>>> import numpy as np
>>> import numpy.linalg as la
>>> np.set_printoptions(precision=3, suppress=True, linewidth=160, legacy="1.25")
>>> def tidy(a):
...     return np.round(a, 3) + 0
... 
>>> arr = np.load("w.npy")
>>> print(arr)
[[ 2  2  3 -2  0  3 -3  3 -1 -1  1  1 -1  0]
 [ 2  2  3 -2  0  3 -3  3 -1 -1  1  1 -1  0]
 [-3 -3  2 -2  3  2 -2 -3  0  3  1 -2 -3 -2]
 [ 3  2 -1  2 -1  2 -1 -2 -3  3 -2  1 -1 -3]
 [-2 -3 -3 -1  3  3  2  3  0  2  0 -1  2  2]
 [-1  1  1 -1  1 -3  1 -1  3  2  1  3  3  2]
 [-1 -1 -1  2  2  0 -3  2 -1 -1  2  0 -1 -3]
 [-3  0  1 -2  0  0  3 -3 -2  0 -2  0 -2  2]]
>>> # rows 0 and 1 are equal
>>> cov = arr.T @ arr
>>> print(la.matrix_rank(cov))
7
>>> print(np.diag(cov))
[41 32 35 26 24 44 46 54 25 29 16 17 30 34]
>>> left, s, Vt = la.svd(arr)
>>> print(np.argmax(s[:-1] / (s[1:] + 1e-6)) + 1)
7
>>> other = left[:, :7] @ np.diag(s[:7]) @ Vt[:7]
>>> print(tidy(la.norm(arr - other, 2)), tidy(s[7]))
0.0 0.0
>>> print(tidy(la.norm(arr - other) / la.norm(arr)))
0.0
>>> print(la.matrix_rank(arr, rtol=0.05))
7
>>> rank = la.matrix_rank(arr)
>>> print(rank)
7
>>> N = la.svd(arr)[2][rank:].T
>>> print([int(la.matrix_rank(arr[:i])) for i in range(1, len(arr) + 1)])
[1, 1, 2, 3, 4, 5, 6, 7]
>>> print(la.matrix_rank(arr.T @ arr), la.matrix_rank(arr @ arr.T))
7 7
>>> print(N.shape)
(14, 7)
>>> print([int(la.matrix_rank(np.delete(arr, i, axis=0))) for i in range(8)])
[7, 7, 6, 6, 6, 6, 6, 6]
>>> print([int(la.matrix_rank(arr[:, :j + 1])) for j in range(14)])
[1, 2, 3, 4, 5, 6, 7, 7, 7, 7, 7, 7, 7, 7]
>>> print(tidy(arr @ la.pinv(arr) @ arr))
[[ 2.  2.  3. -2.  0.  3. -3.  3. -1. -1.  1.  1. -1.  0.]
 [ 2.  2.  3. -2.  0.  3. -3.  3. -1. -1.  1.  1. -1.  0.]
 [-3. -3.  2. -2.  3.  2. -2. -3.  0.  3.  1. -2. -3. -2.]
 [ 3.  2. -1.  2. -1.  2. -1. -2. -3.  3. -2.  1. -1. -3.]
 [-2. -3. -3. -1.  3.  3.  2.  3.  0.  2.  0. -1.  2.  2.]
 [-1.  1.  1. -1.  1. -3.  1. -1.  3.  2.  1.  3.  3.  2.]
 [-1. -1. -1.  2.  2.  0. -3.  2. -1. -1.  2.  0. -1. -3.]
 [-3.  0.  1. -2.  0.  0.  3. -3. -2.  0. -2.  0. -2.  2.]]
>>> print(tidy(np.trace(la.pinv(arr) @ arr)))
7.0
>>> print(np.abs(np.diag(la.qr(arr)[1])) > 1e-9)
[ True  True  True  True  True  True  True False]
>>> other = np.array([[-3, 1, -1, -1, 1, -1, 1],
...     [3, 3, 0, -1, 2, -2, -3],
...     [0, 0, 3, 2, -1, -2, -3],
...     [-3, -2, 3, 3, -3, 0, -2],
...     [0, -3, -2, 1, -3, -3, 1],
...     [-2, -1, -3, -3, -1, 0, 1],
...     [-3, -2, 3, 1, -3, -3, -3]])
>>> X = other + other.T
>>> print(X)
[[-6  4 -1 -4  1 -3 -2]
 [ 4  6  0 -3 -1 -3 -5]
 [-1  0  6  5 -3 -5  0]
 [-4 -3  5  6 -2 -3 -1]
 [ 1 -1 -3 -2 -6 -4 -2]
 [-3 -3 -5 -3 -4  0 -2]
 [-2 -5  0 -1 -2 -2 -6]]
>>> cov = X.T @ X
>>> print(np.trace(cov), (X ** 2).sum())
592 592
>>> print((X @ X.T).shape)
(7, 7)
>>> x = np.array([1, 8, -5, -9, 4, -1, 6])
>>> target = X @ x
>>> print(target)
[  62   48  -83 -118   -6   -3  -75]
>>> print(tidy(la.solve(X, 3 * target)))
[  3.  24. -15. -27.  12.  -3.  18.]
>>> print(tidy(la.solve(X, target)))
[ 1.  8. -5. -9.  4. -1.  6.]
>>> E = np.load("m.npy")
>>> print(E)
[[ 1 -1 -1  1  1 -1 -1  1]
 [ 1 -1  1 -1  1 -1  1 -1]
 [ 1 -1  1 -1 -1  1 -1  1]
 [ 1  1  1  1  1  1  1  1]
 [ 1  1  1  1 -1 -1 -1 -1]]
>>> T = np.stack([E, -1 * E, E[::-1]])
>>> print(np.einsum("bij,cij->bc", T, T))
[[ 40 -40   8]
 [-40  40  -8]
 [  8  -8  40]]
>>> print(tidy(la.norm(T, axis=(1, 2))))
[6.325 6.325 6.325]
>>> print(T.shape)
(3, 5, 8)
>>> print(la.matrix_rank(T))
[5 5 5]
>>> print(la.matrix_rank(T.reshape(3, -1)))
2
>>> print((T @ E.T).shape)
(3, 5, 5)
>>> F = np.array([[0, 1, 1, 0, 1, 1],
...     [1, 0, 0, 1, 0, 1],
...     [1, 0, 0, 0, 0, 0],
...     [0, 1, 0, 0, 0, 0],
...     [1, 0, 0, 0, 0, 0],
...     [1, 1, 0, 0, 0, 0]])
>>> # rows 2 and 4 are equal
>>> other = np.array([[2, -5], [5, 1], [-4, -3], [4, 0], [-4, -4], [5, -1]])
>>> print(other.T @ F.T)
[[ 2 11  2  5  2  7]
 [-7 -6 -5  1 -5 -4]]
>>> print(np.einsum("ij,ij->i", F, F))
[4 3 1 1 1 2]
>>> print(np.einsum("ik,kj->ji", F, other))
[[ 2 11  2  5  2  7]
 [-7 -6 -5  1 -5 -4]]
>>> print(np.einsum("ik,kj->ij", F, other))
[[ 2 -7]
 [11 -6]
 [ 2 -5]
 [ 5  1]
 [ 2 -5]
 [ 7 -4]]
>>> print(np.vstack([F, other.T]).shape)
(8, 6)
>>> print(np.einsum("ij->j", F))
[4 3 1 1 1 2]
>>> print(la.matrix_rank(F @ other))
2
>>> print(np.abs(np.diag(la.qr(F)[1])) > 1e-9)
[ True  True  True  True False False]
>>> try:
...     la.inv(F)
... except la.LinAlgError as e:
...     print(repr(e))
... 
LinAlgError('Singular matrix')
>>> print(np.allclose(F[:-1].T @ la.lstsq(F[:-1].T, F[-1])[0], F[-1]))
True
>>> vals, vecs = la.eigvalsh(F)
Traceback (most recent call last):
  File "<python-input-60>", line 1, in <module>
    vals, vecs = la.eigvalsh(F)
    ^^^^^^^^^^
ValueError: too many values to unpack (expected 2)
>>> vals, vecs = la.eigh(F)
>>> print(tidy(np.abs(vecs[:, -1])))
[0.599 0.518 0.245 0.212 0.245 0.457]
>>> print(tidy(vals))
[-1.872 -1.37   0.     0.     0.797  2.446]
>>> print((vals > 1e-8).sum(), (vals < -1e-8).sum())
2 2
>>> print(tidy(vecs @ np.diag(vals) @ vecs.T))
[[0. 1. 1. 0. 1. 1.]
 [1. 0. 0. 1. 0. 1.]
 [1. 0. 0. 0. 0. 0.]
 [0. 1. 0. 0. 0. 0.]
 [1. 0. 0. 0. 0. 0.]
 [1. 1. 0. 0. 0. 0.]]
>>> print(tidy(vals.sum()), np.trace(F))
0.0 0
>>> print(np.abs(vecs[:, -1]).round(6).argmax())
0
>>> K = np.loadtxt("mat.csv", delimiter=",")
>>> print(K)
[[14.  3. -6.  6.  0.  3.  0.  0. -9. -3.  9.  9. -9.]
 [ 3.  6. -2.  2.  0.  1.  0.  0. -3. -1.  3.  3. -3.]
 [-6. -2.  9. -4.  0. -2.  0.  0.  6.  2. -6. -6.  6.]
 [ 6.  2. -4.  9.  0.  2.  0.  0. -6. -2.  6.  6. -6.]
 [ 0.  0.  0.  0.  5.  0.  0.  0.  0.  0.  0.  0.  0.]
 [ 3.  1. -2.  2.  0.  6.  0.  0. -3. -1.  3.  3. -3.]
 [ 0.  0.  0.  0.  0.  0.  5.  0.  0.  0.  0.  0.  0.]
 [ 0.  0.  0.  0.  0.  0.  0.  5.  0.  0.  0.  0.  0.]
 [-9. -3.  6. -6.  0. -3.  0.  0. 14.  3. -9. -9.  9.]
 [-3. -1.  2. -2.  0. -1.  0.  0.  3.  6. -3. -3.  3.]
 [ 9.  3. -6.  6.  0.  3.  0.  0. -9. -3. 14.  9. -9.]
 [ 9.  3. -6.  6.  0.  3.  0.  0. -9. -3.  9. 14. -9.]
 [-9. -3.  6. -6.  0. -3.  0.  0.  9.  3. -9. -9. 14.]]
>>> # equal to its transpose
>>> x = np.ones(13)
>>> for _ in range(4):
...     x = K @ x
...     x /= la.norm(x)
...     print(round(x @ K @ x, 3))
... 
48.111
60.888
60.999
61.0
>>> print(tidy(la.eigvalsh(K)[-1]))
61.0
>>> print(tidy(x))
[ 0.401  0.134 -0.267  0.267  0.     0.134  0.     0.    -0.401 -0.134  0.401  0.401 -0.401]
>>> vals, vecs = la.eigh(K)
>>> print(tidy(np.abs(vecs[:, -1])))
[0.401 0.134 0.267 0.267 0.    0.134 0.    0.    0.401 0.134 0.401 0.401 0.401]
>>> print(np.unique(vals.round(6) + 0, return_counts=True)[1])
[12  1]
>>> print((vals > 1e-8).sum(), (vals < -1e-8).sum())
13 0
>>> print(np.abs(vecs[:, -1]).round(6).argmax())
0
>>> other = np.array([[-1, -9],
...     [9, -4],
...     [-5, -1],
...     [2, 1],
...     [-7, -1],
...     [8, -7],
...     [5, 4],
...     [-1, 1],
...     [2, -5],
...     [0, 3],
...     [-8, 4],
...     [0, 4],
...     [-8, -2]])
>>> print(np.einsum("ik,kj->ij", K, other))
[[  61.  -21.]
 [  67.  -12.]
 [ -69.  -21.]
 [  54.   21.]
 [ -35.   -5.]
 [  62.  -27.]
 [  25.   20.]
 [  -5.    5.]
 [ -56.  -49.]
 [ -22.    7.]
 [  26.   44.]
 [  66.   44.]
 [-106.  -34.]]
>>> print(K @ other)
[[  61.  -21.]
 [  67.  -12.]
 [ -69.  -21.]
 [  54.   21.]
 [ -35.   -5.]
 [  62.  -27.]
 [  25.   20.]
 [  -5.    5.]
 [ -56.  -49.]
 [ -22.    7.]
 [  26.   44.]
 [  66.   44.]
 [-106.  -34.]]
>>> print(np.einsum("ik,kj->ji", K, other))
[[  61.   67.  -69.   54.  -35.   62.   25.   -5.  -56.  -22.   26.   66. -106.]
 [ -21.  -12.  -21.   21.   -5.  -27.   20.    5.  -49.    7.   44.   44.  -34.]]
>>> other @ K
Traceback (most recent call last):
  File "<python-input-84>", line 1, in <module>
    other @ K
    ~~~~~~^~~
ValueError: matmul: Input operand 1 has a mismatch in its core dimension 0, with gufunc signature (n?,k),(k,m?)->(n?,m?) (size 13 is different from 2)
>>> x = np.array([-2, 6, 3, -1, 4, -9, -1, -9, 5, 8, -2, 6, 1])
>>> a = np.maximum(K @ x, 0)
>>> print(K.T @ a)
[-2619.  -873.  2131. -1746.   100.  -873.     0.     0.  3209.  1228. -2619. -2619.  3109.]
>>> print(a)
[  0.   0.  77.   0.  20.   0.   0.   0. 118.  71.   0.   0.  98.]
>>> print(np.maximum(K @ (3 * x), 0))
[  0.   0. 231.   0.  60.   0.   0.   0. 354. 213.   0.   0. 294.]
>>> print(np.flatnonzero(a > 1e-9))
[ 2  4  8  9 12]
>>> A = np.load("x.npy")
>>> print(A)
[[-2.398 -1.313  1.681 -0.807  0.04   1.843  2.047 -1.36  -2.148]
 [-0.342  0.613  3.537  0.513 -0.527  1.883  0.142 -1.333 -2.472]
 [-0.191 -2.789 -0.756  0.795  1.029 -1.521 -0.047 -2.685  2.323]
 [-1.902  0.465 -0.657 -0.79  -1.672  2.541  2.092  2.169 -1.333]
 [-2.196  3.05  -1.11   1.028  2.375  0.614  1.057  0.792  0.908]
 [ 0.332 -1.673  2.695 -1.088  1.115  1.707  0.709 -2.696 -1.309]
 [ 2.287 -1.831 -0.707 -0.013 -0.137  0.062  1.048 -3.715  0.998]
 [ 2.561 -0.882 -1.784 -0.585  1.976 -2.159 -0.827 -1.23  -1.837]
 [-0.385  1.479  0.31  -0.037  0.526  2.005  0.964 -0.84  -4.078]
 [-1.291 -1.506  2.79   2.676 -0.301  1.388 -0.615 -1.053 -1.618]
 [-0.596  0.755 -1.102 -0.206  0.367  3.715 -1.636 -2.48   0.24 ]
 [ 1.062 -1.673 -2.528  0.365 -1.513  1.818 -1.748  1.745  1.687]
 [ 1.621  3.697 -1.69   1.604 -1.164  0.463 -0.052 -1.224  0.454]
 [ 0.672  0.972 -0.148 -0.51   4.2    0.556 -1.742  1.097  1.064]
 [ 0.448  1.91   4.346 -1.036  0.44  -0.498  0.117  0.815 -0.266]
 [ 1.812 -1.23   0.043  1.877 -1.973 -0.822  1.665  1.983 -2.325]
 [-1.891 -0.032  1.239 -2.809  1.443  1.089  0.144 -2.497 -1.572]
 [-1.661 -0.875  0.106  2.053  1.415  1.613  1.512 -2.533  1.985]
 [-1.119 -1.098 -3.197  1.639  0.2   -2.283 -1.969 -0.574 -0.42 ]
 [ 0.849  1.833 -0.801  0.584  2.586  0.728  0.102 -2.332 -2.697]
 [-0.948  0.174 -0.602  4.109  1.427 -0.862 -0.903  1.544  0.92 ]
 [ 2.062  1.22   2.048 -0.625  0.826 -1.17  -1.787 -3.038 -0.451]
 [-0.266 -1.153  1.861 -0.023  0.915 -1.965  0.069  3.928 -0.073]
 [ 2.643 -1.38  -0.87   1.052  1.968  2.117 -1.763 -0.841 -1.441]
 [ 3.754 -0.544 -1.015 -0.805  0.08  -1.377  2.294  1.23   0.506]
 [ 0.46   1.276 -1.175 -0.483  2.665  0.928  3.329 -1.015 -1.212]
 [-0.582  2.048 -1.915 -0.459  1.554  3.606 -0.71   0.704  0.416]]
>>> Ac = (A - A.mean(axis=0)) / A.std(axis=0)
>>> print(np.argwhere(np.abs(Ac) > 2))
[[ 8  8]
 [12  1]
 [13  4]
 [14  2]
 [16  3]
 [20  3]
 [22  7]
 [24  0]
 [25  6]]
>>> print(tidy(Ac.std(axis=0)))
[1. 1. 1. 1. 1. 1. 1. 1. 1.]
>>> b = la.lstsq(np.delete(Ac, 7, axis=1), Ac[:, 7])[0]
>>> print(tidy(1 - np.var(Ac[:, 7] - np.delete(Ac, 7, axis=1) @ b)))
0.12
